In [1]: import numpy as np

In [2]: np.set_printoptions(precision=3, suppress=True, linewidth=160, floatmode="fixed")

In [3]: m1 = np.loadtxt("layer4.csv", delimiter=",")

In [4]: print(m1)
[[0.000 0.000 0.000 0.000 1.000 0.000 0.000 0.000 0.000 0.000 0.000 0.000 0.000]
 [0.000 0.000 0.000 0.000 0.000 0.000 0.000 1.000 0.000 0.000 1.000 1.000 1.000]
 [0.000 0.000 0.000 0.000 1.000 1.000 0.000 0.000 0.000 0.000 0.000 1.000 0.000]
 [0.000 0.000 0.000 0.000 0.000 0.000 0.000 0.000 0.000 1.000 0.000 0.000 0.000]
 [1.000 0.000 1.000 0.000 0.000 0.000 0.000 0.000 0.000 0.000 1.000 0.000 1.000]
 [0.000 0.000 1.000 0.000 0.000 0.000 0.000 0.000 0.000 1.000 0.000 0.000 1.000]
 [0.000 0.000 0.000 0.000 0.000 0.000 0.000 0.000 0.000 1.000 1.000 0.000 0.000]
 [0.000 1.000 0.000 0.000 0.000 0.000 0.000 0.000 0.000 0.000 0.000 0.000 0.000]
 [0.000 0.000 0.000 0.000 0.000 0.000 0.000 0.000 0.000 0.000 0.000 0.000 0.000]
 [0.000 0.000 0.000 1.000 0.000 1.000 1.000 0.000 0.000 0.000 0.000 0.000 0.000]
 [0.000 1.000 0.000 0.000 1.000 0.000 1.000 0.000 0.000 0.000 0.000 0.000 0.000]
 [0.000 1.000 1.000 0.000 0.000 0.000 0.000 0.000 0.000 0.000 0.000 0.000 0.000]
 [0.000 1.000 0.000 0.000 1.000 1.000 0.000 0.000 0.000 0.000 0.000 0.000 0.000]]

In [5]: # symmetric, so the eigenvalues are real

In [6]: print(np.argsort(-np.linalg.norm(m1, axis=0).round(6), kind="stable")[:3])
[1 4 2]

In [7]: print([round(float(x), 3) for x in np.linalg.svd(m1, compute_uv=False)[:3]])
[2.898, 2.734, 1.98]

In [8]: print(np.linalg.matrix_rank(m1, rtol=0.1))
10

In [9]: print(np.round(np.linalg.norm(m1, 2) / np.linalg.norm(m1), 3))
0.529

In [10]: print([round(float(np.linalg.det(m1[:i, :i])), 2) + 0 for i in range(1, 14)])
[0.0, 0.0, 0.0, 0.0, 0.0, 0.0, 0.0, 0.0, 0.0, 0.0, 0.0, 0.0, 0.0]

In [11]: print(round(float(np.linalg.eigvalsh(m1).min()), 3))
-2.734

In [12]: print(np.unique(m1.round(6), axis=0).shape)
(13, 13)

In [13]: print(np.round(np.trace(np.linalg.pinv(m1) @ m1), 3))
12.0

In [14]: print(np.abs(np.diag(np.linalg.qr(m1)[1])) > 1e-9)
[ True  True  True  True  True  True  True  True False  True  True  True  True]

In [15]: print(np.allclose(m1[:-1].T @ np.linalg.lstsq(m1[:-1].T, m1[-1])[0], m1[-1]))
False

In [16]: r = np.linalg.matrix_rank(m1)

In [17]: print(r)
12

In [18]: N = np.linalg.svd(m1)[2][r:].T

In [19]: print([int(np.linalg.matrix_rank(np.delete(m1, i, axis=0))) for i in range(13)])
[11, 11, 11, 11, 11, 11, 11, 11, 12, 11, 11, 11, 11]

In [20]: print(np.allclose(m1 @ N, 0))
True

In [21]: print(np.round(N[:, 0] / N[np.abs(N[:, 0]).round(6).argmax(), 0], 3) + 0)
[0.000 0.000 0.000 0.000 0.000 0.000 0.000 0.000 1.000 0.000 0.000 0.000 0.000]

In [22]: print(np.linalg.matrix_rank(m1.T @ m1), np.linalg.matrix_rank(m1 @ m1.T))
12 12

In [23]: print(N.shape)
(13, 1)

In [24]: feats = np.loadtxt("test5.csv", delimiter=",")

In [25]: print(feats)
[[-0.365  0.047  0.259 -0.419  0.529]
 [-0.152 -0.260  0.123  0.162  0.180]
 [-0.335 -0.386 -0.161  0.086  0.192]
 [-0.213 -0.196  0.112 -0.350 -0.283]
 [-0.122 -0.510 -0.062 -0.085 -0.040]
 [-0.396  0.502  0.139  0.114  0.184]
 [ 0.061  0.026  0.686  0.104 -0.066]
 [ 0.213  0.241  0.072  0.100  0.316]
 [ 0.091 -0.040 -0.261  0.473  0.260]
 [-0.274  0.029 -0.236  0.155  0.036]
 [ 0.091 -0.063  0.088  0.368  0.113]
 [-0.457 -0.119  0.289  0.485 -0.235]
 [ 0.091 -0.223 -0.036 -0.070  0.527]
 [-0.396  0.319 -0.404 -0.067 -0.125]]

In [26]: # orthonormal columns

In [27]: O, V = np.linalg.qr(feats[:, :3])[0], np.linalg.qr(feats[:, 3:])[0]

In [28]: sv = np.linalg.svd(O.T @ V, compute_uv=False)

In [29]: print(round(float(np.linalg.norm(O @ O.T - V @ V.T, 2)), 3))
1.0

In [30]: print((sv > 0.9).sum())
0

In [31]: dist = np.linalg.norm(feats[:, None] - feats[None], axis=-1)

In [32]: print(dist[13].round(6).argsort(kind="stable")[:4])
[13  9  5  3]

In [33]: print(np.unravel_index(dist.round(6).argmax(), dist.shape))
(np.int64(6), np.int64(13))

In [34]: print(np.linalg.matrix_rank(dist ** 2))
7

In [35]: print((dist + 1e9 * np.eye(14)).round(6).argmin(axis=1))
[12  2  1  4  2  9 10 10 10 13  1  1  1  9]

In [36]: print(np.linalg.norm(feats - feats.mean(axis=0), axis=1))
[0.719 0.254 0.444 0.607 0.527 0.611 0.705 0.510 0.577 0.332 0.385 0.668 0.539 0.684]

In [37]: print(np.flatnonzero(dist[13] < dist.mean() / 2))
[13]

In [38]: print(dist[:5, :5])
[[0.000 0.786 0.856 0.876 0.953]
 [0.786 0.000 0.369 0.696 0.455]
 [0.856 0.369 0.000 0.735 0.393]
 [0.876 0.696 0.735 0.000 0.516]
 [0.953 0.455 0.393 0.516 0.000]]

In [39]: print(dist.mean(axis=1).argmax())
0

In [40]: W0 = np.load("w.npy")

In [41]: print(W0)
[[ 1.073 -1.336 -2.939  2.596 -0.052  4.310 -2.050]
 [ 0.510 -1.357 -3.200  2.636  0.061  3.642 -2.438]
 [-2.115 -4.028  2.320 -1.886 -0.761 -3.523  1.103]
 [-0.154 -6.075 -2.940  3.203 -0.025  3.708 -4.270]
 [ 1.644 -1.827 -5.776  5.195  0.591  6.382 -4.875]
 [ 0.124 -1.436  1.642 -0.234 -1.121 -2.451 -1.034]
 [ 1.047 -8.322 -4.875  6.455 -0.574  4.910 -7.656]
 [ 2.666 -0.329 -5.029  4.479  0.935  5.602 -3.582]
 [ 2.124  0.679 -1.716  2.297 -0.782  2.032 -2.776]
 [-1.121  5.536  6.313 -6.194 -0.548 -6.606  5.301]
 [ 0.042 -9.190 -1.128  4.942 -1.293  0.574 -7.479]
 [-0.812 -3.930  0.020  0.567 -1.159 -0.742 -1.647]
 [ 0.929 -2.491 -2.248  3.096 -0.605  2.228 -3.734]
 [ 2.864  4.062 -2.222  1.781  0.312  3.262 -0.872]
 [ 1.528 -2.271 -4.515  4.105  0.412  5.271 -3.537]
 [ 0.406 -5.331 -4.052  3.946  0.346  4.484 -3.910]
 [ 2.076  1.186 -3.704  3.283  1.016  5.107 -3.025]
 [ 1.077 -2.235 -2.006  3.068 -0.032  1.957 -4.081]
 [-0.960 -1.394 -1.162 -0.761  0.309  1.821  1.280]
 [-0.185  1.586 -1.442  0.098  1.176  2.517  1.948]
 [ 0.358 -6.022 -1.616  4.605 -0.671  2.003 -5.633]
 [-0.193 -7.472 -0.447  3.930 -1.311  0.510 -6.802]]

In [42]: th = np.radians(110)

In [43]: Rm = np.eye(7)

In [44]: Rm[3, 3] = Rm[6, 6] = np.cos(th)

In [45]: Rm[3, 6], Rm[6, 3] = -np.sin(th), np.sin(th)

In [46]: print(Rm)
[[ 1.000  0.000  0.000  0.000  0.000  0.000  0.000]
 [ 0.000  1.000  0.000  0.000  0.000  0.000  0.000]
 [ 0.000  0.000  1.000  0.000  0.000  0.000  0.000]
 [ 0.000  0.000  0.000 -0.342  0.000  0.000 -0.940]
 [ 0.000  0.000  0.000  0.000  1.000  0.000  0.000]
 [ 0.000  0.000  0.000  0.000  0.000  1.000  0.000]
 [ 0.000  0.000  0.000  0.940  0.000  0.000 -0.342]]

In [47]: out = W0 @ Rm.T

In [48]: print(np.allclose(np.linalg.norm(W0, axis=1), np.linalg.norm(out, axis=1)))
True

In [49]: print(np.allclose(W0 @ W0.T, out @ out.T))
True

In [50]: print(np.abs(out - W0).max(axis=0))
[ 0.000  0.000  0.000  3.331  0.000  0.000 16.340]

In [51]: print(np.linalg.svd(W0, compute_uv=False), np.linalg.svd(out, compute_uv=False))
[36.449 17.434  6.718  1.644  1.419  1.087  0.917] [36.449 17.434  6.718  1.644  1.419  1.087  0.917]
